$ python -q
>>> import numpy as np
>>> np.set_printoptions(precision=1, suppress=True, linewidth=100, floatmode="fixed")
>>> def tidy(a):
...     return np.round(a, 1) + 0
... 
>>> W0 = np.load("run17.npy")
>>> W0
array([[ 1, -2,  0,  0,  0,  0],
       [ 2,  0,  0,  0,  0,  0],
       [-1,  2,  0,  0,  0,  0],
       [ 0,  0,  1, -2,  0,  0],
       [ 0,  0,  2,  0,  0,  0],
       [ 0,  0, -1,  2,  0,  0],
       [ 0,  0,  0,  0,  1, -2],
       [ 0,  0,  0,  0,  2,  0],
       [ 0,  0,  0,  0, -1,  2]])
>>> M2 = W0[0, 0] * W0[1:] - np.outer(W0[1:, 0], W0[0])
>>> M2
array([[ 0,  4,  0,  0,  0,  0],
       [ 0,  0,  0,  0,  0,  0],
       [ 0,  0,  1, -2,  0,  0],
       [ 0,  0,  2,  0,  0,  0],
       [ 0,  0, -1,  2,  0,  0],
       [ 0,  0,  0,  0,  1, -2],
       [ 0,  0,  0,  0,  2,  0],
       [ 0,  0,  0,  0, -1,  2]])
>>> W0[:, 0] / W0[0, 0]
array([ 1.0,  2.0, -1.0,  0.0,  0.0,  0.0,  0.0,  0.0,  0.0])
>>> U, sigma, vt = np.linalg.svd(M2, full_matrices=False)
>>> tidy(sigma / sigma[0])
array([1.0, 0.8, 0.8, 0.4, 0.4, 0.0])
>>> U.shape, sigma.shape, vt.shape
((8, 6), (6,), (6, 6))
>>> tidy(U.T @ U)
array([[1.0, 0.0, 0.0, 0.0, 0.0, 0.0],
       [0.0, 1.0, 0.0, 0.0, 0.0, 0.0],
       [0.0, 0.0, 1.0, 0.0, 0.0, 0.0],
       [0.0, 0.0, 0.0, 1.0, 0.0, 0.0],
       [0.0, 0.0, 0.0, 0.0, 1.0, 0.0],
       [0.0, 0.0, 0.0, 0.0, 0.0, 1.0]])
>>> tidy(np.cumsum(sigma ** 2) / np.sum(sigma ** 2))
array([0.4, 0.6, 0.9, 0.9, 1.0, 1.0])
>>> np.abs(vt[0])
array([0.0, 1.0, 0.0, 0.0, 0.0, 0.0])
>>> tidy(np.sqrt((sigma ** 2).sum())), tidy(np.linalg.norm(M2))
(np.float64(6.6), np.float64(6.6))
>>> tidy(vt @ vt.T)
array([[1.0, 0.0, 0.0, 0.0, 0.0, 0.0],
       [0.0, 1.0, 0.0, 0.0, 0.0, 0.0],
       [0.0, 0.0, 1.0, 0.0, 0.0, 0.0],
       [0.0, 0.0, 0.0, 1.0, 0.0, 0.0],
       [0.0, 0.0, 0.0, 0.0, 1.0, 0.0],
       [0.0, 0.0, 0.0, 0.0, 0.0, 1.0]])
>>> tidy(sigma)
array([4.0, 3.3, 3.3, 1.7, 1.7, 0.0])
>>> vec = np.array([-2, 3, 1, 0, -3, 2])
>>> y = W0 @ vec
>>> y
array([-8, -4,  8,  1,  2, -1, -7, -6,  7])
>>> tidy(np.linalg.solve(W0.T @ W0, W0.T @ y))
array([-2.0,  3.0,  1.0,  0.0, -3.0,  2.0])
>>> rng = np.random.default_rng(991525)
>>> y = y + 0.3 * rng.normal(size=9)
>>> tidy(y)
array([-8.3, -4.1,  7.7,  1.1,  2.7, -0.6, -7.2, -6.3,  6.9])
>>> coef, *_ = np.linalg.lstsq(W0, y)
>>> tidy(W0.T @ (y - W0 @ coef))
array([0.0, 0.0, 0.0, 0.0, 0.0, 0.0])
>>> [round(float(np.linalg.norm(np.linalg.solve(W0.T @ W0 + lam * np.eye(6), W0.T @ y))), 2) for lam in (0, 1, 10, 100)]
[5.36, 4.82, 2.69, 0.51]
>>> lab = rng.integers(0, 3, 7)
>>> feats = np.triu((lab[:, None] == lab) & (rng.random((7, 7)) < 0.8), 1).astype(int)
>>> feats += feats.T
>>> feats
array([[0, 1, 0, 1, 0, 0, 0],
       [1, 0, 0, 1, 0, 0, 0],
       [0, 0, 0, 0, 1, 1, 0],
       [1, 1, 0, 0, 0, 0, 0],
       [0, 0, 1, 0, 0, 1, 0],
       [0, 0, 1, 0, 1, 0, 0],
       [0, 0, 0, 0, 0, 0, 0]])
>>> # 3 blocks once reordered
>>> M2 = W0 / np.sqrt((W0 ** 2).mean(axis=1, keepdims=True))
>>> np.linalg.matrix_rank(W0 - W0.mean(axis=1, keepdims=True))
np.int64(5)
>>> np.allclose(feats @ feats.T, feats.T @ feats)
True
>>> np.trace(feats)
np.int64(0)
>>> tidy(np.abs(np.linalg.eigvals(feats)).max())
np.float64(2.0)
>>> feats @ feats
array([[2, 1, 0, 1, 0, 0, 0],
       [1, 2, 0, 1, 0, 0, 0],
       [0, 0, 2, 0, 1, 1, 0],
       [1, 1, 0, 2, 0, 0, 0],
       [0, 0, 1, 0, 2, 1, 0],
       [0, 0, 1, 0, 1, 2, 0],
       [0, 0, 0, 0, 0, 0, 0]])
>>> np.linalg.determinant(feats)
Traceback (most recent call last):
  File "<python-input-38>", line 1, in <module>
    np.linalg.determinant(feats)
    ^^^^^^^^^^^^^^^^^^^^^
AttributeError: module 'numpy.linalg' has no attribute 'determinant'
>>> M2 = np.array([[0], [-2], [2], [-2], [1], [-2], [3], [2], [1]])
>>> basis = np.array([[-2, 1, 0, -3, -2]])
>>> m1 = M2 @ basis + 0.3 * rng.normal(size=(9, 5))
>>> tidy(m1)
array([[ 0.5,  0.2,  0.1,  0.2, -0.5],
       [ 4.3, -1.8,  0.3,  5.8,  3.9],
       [-3.8,  2.4,  0.0, -5.9, -4.4],
       [ 3.8, -1.7,  0.2,  6.0,  3.9],
       [-1.7,  1.1,  0.1, -3.0, -1.8],
       [ 3.8, -2.0,  0.6,  6.2,  4.3],
       [-6.3,  3.3,  0.1, -8.9, -6.6],
       [-4.3,  1.5,  0.4, -6.1, -3.7],
       [-1.9,  1.2,  0.3, -3.0, -2.0]])
>>> tidy(m1[6] @ m1[0])
np.float64(-0.5)
>>> tidy(np.linalg.norm(m1, "nuc"))
np.float64(27.0)
>>> tidy(np.linalg.norm(m1, 2))
np.float64(23.8)
>>> tidy(np.linalg.norm(m1, 1)), tidy(np.linalg.norm(m1, np.inf))
(np.float64(45.2), np.float64(25.2))
>>> U, sigma, vt = np.linalg.svd(m1)
>>> np.argmax(sigma[:-1] / (sigma[1:] + 1e-6)) + 1
np.int64(1)
>>> M2 = U[:, :1] @ np.diag(sigma[:1]) @ vt[:1]
>>> tidy(np.linalg.norm(m1 - M2) / np.linalg.norm(m1))
np.float64(0.1)
>>> tidy(np.abs(m1 - M2).max())
np.float64(0.5)
>>> tidy(M2)
array([[ 0.0,  0.0,  0.0,  0.0,  0.0],
       [ 4.0, -2.0,  0.0,  5.9,  4.1],
       [-4.1,  2.0,  0.0, -6.0, -4.2],
       [ 3.9, -2.0,  0.0,  5.8,  4.0],
       [-1.9,  1.0,  0.0, -2.8, -2.0],
       [ 4.1, -2.0,  0.0,  6.1,  4.2],
       [-6.2,  3.1, -0.1, -9.2, -6.4],
       [-4.0,  2.0,  0.0, -5.9, -4.1],
       [-2.0,  1.0,  0.0, -3.0, -2.1]])
>>> A = np.load("data.npy")
>>> tidy(A)
array([[1.0, 0.0, 0.0, 0.0, 0.0],
       [0.2, 0.4, 0.0, 0.2, 0.2],
       [0.0, 0.0, 0.5, 0.5, 0.0],
       [0.3, 0.0, 0.0, 0.3, 0.3],
       [0.0, 0.0, 0.0, 0.0, 1.0]])
>>> # a transition matrix
>>> lab = rng.permutation(5)
>>> M2 = A[:, lab] * rng.choice([-1, 1], 5)
>>> tidy(M2)
array([[ 0.0,  0.0,  0.0,  0.0,  1.0],
       [ 0.0, -0.2,  0.4,  0.2,  0.2],
       [ 0.5, -0.5,  0.0,  0.0,  0.0],
       [ 0.0, -0.3,  0.0,  0.3,  0.3],
       [ 0.0,  0.0,  0.0,  1.0,  0.0]])
>>> U, _, vt = np.linalg.svd(A.T @ M2)
>>> tidy(np.linalg.lstsq(A, M2)[0])
array([[ 0.0,  0.0,  0.0,  0.0,  1.0],
       [ 0.0,  0.0,  1.0,  0.0,  0.0],
       [ 1.0,  0.0,  0.0,  0.0,  0.0],
       [ 0.0, -1.0,  0.0,  0.0,  0.0],
       [ 0.0,  0.0,  0.0,  1.0,  0.0]])
>>> tidy(U @ vt)
array([[ 0.0,  0.0,  0.0,  0.0,  1.0],
       [ 0.0,  0.0,  1.0,  0.0,  0.0],
       [ 1.0,  0.0,  0.0,  0.0,  0.0],
       [ 0.0, -1.0,  0.0,  0.0,  0.0],
       [ 0.0,  0.0,  0.0,  1.0,  0.0]])
>>> vec = np.array([5, 3, -5, -2, 1])
>>> y = M2 @ vec
>>> tidy(y)
array([ 1.0, -2.8,  1.0, -1.3, -2.0])
>>> tidy(np.linalg.solve(M2.T, M2[2]))
array([0.0, 0.0, 1.0, 0.0, 0.0])
>>> tidy(np.linalg.solve(M2, 4 * y))
array([ 20.0,  12.0, -20.0,  -8.0,   4.0])
>>> vec = np.array([2, 2, 2, 0, 1])
>>> h = np.maximum(A @ vec, 0)
>>> np.flatnonzero(h > 1e-9)
array([0, 1, 2, 3, 4])
>>> tidy(np.maximum(A @ (3 * vec), 0))
array([6.0, 4.2, 3.0, 3.0, 3.0])
>>> tidy(np.tanh(A @ vec))
array([1.0, 0.9, 0.8, 0.8, 0.8])
>>> tidy(A * (h > 1e-9)[:, None])
array([[1.0, 0.0, 0.0, 0.0, 0.0],
       [0.2, 0.4, 0.0, 0.2, 0.2],
       [0.0, 0.0, 0.5, 0.5, 0.0],
       [0.3, 0.0, 0.0, 0.3, 0.3],
       [0.0, 0.0, 0.0, 0.0, 1.0]])
>>> M2 = A / np.sqrt((A ** 2).mean(axis=1, keepdims=True))
>>> np.linalg.matrix_rank(A - A.mean(axis=1, keepdims=True))
np.int64(4)
>>> tidy(A - A.mean(axis=1, keepdims=True))
array([[ 0.8, -0.2, -0.2, -0.2, -0.2],
       [ 0.0,  0.2, -0.2,  0.0,  0.0],
       [-0.2, -0.2,  0.3,  0.3, -0.2],
       [ 0.1, -0.2, -0.2,  0.1,  0.1],
       [-0.2, -0.2, -0.2, -0.2,  0.8]])
>>> tidy(np.linalg.matrix_power(A, 3))
array([[1.0, 0.0, 0.0, 0.0, 0.0],
       [0.4, 0.1, 0.0, 0.1, 0.4],
       [0.3, 0.0, 0.1, 0.3, 0.3],
       [0.5, 0.0, 0.0, 0.0, 0.5],
       [0.0, 0.0, 0.0, 0.0, 1.0]])
>>> tidy((A + A.T) / 2)
array([[1.0, 0.1, 0.0, 0.2, 0.0],
       [0.1, 0.4, 0.0, 0.1, 0.1],
       [0.0, 0.0, 0.5, 0.2, 0.0],
       [0.2, 0.1, 0.2, 0.3, 0.2],
       [0.0, 0.1, 0.0, 0.2, 1.0]])
>>> tidy(np.linalg.det(A))
np.float64(0.1)
>>> tidy(A @ A)
array([[1.0, 0.0, 0.0, 0.0, 0.0],
       [0.3, 0.2, 0.0, 0.1, 0.3],
       [0.2, 0.0, 0.2, 0.4, 0.2],
       [0.4, 0.0, 0.0, 0.1, 0.4],
       [0.0, 0.0, 0.0, 0.0, 1.0]])
>>> tidy((A - A.T) / 2)
array([[ 0.0, -0.1,  0.0, -0.2,  0.0],
       [ 0.1,  0.0,  0.0,  0.1,  0.1],
       [ 0.0,  0.0,  0.0,  0.2,  0.0],
       [ 0.2, -0.1, -0.2,  0.0,  0.2],
       [ 0.0, -0.1,  0.0, -0.2,  0.0]])
>>> np.allclose(A @ A.T, A.T @ A)
False
>>> tidy(np.sort(np.abs(np.linalg.eigvals(A))))
array([0.3, 0.4, 0.5, 1.0, 1.0])
>>> np.allclose(A, A.T)
False
>>> tidy(np.trace(A))
np.float64(3.2)
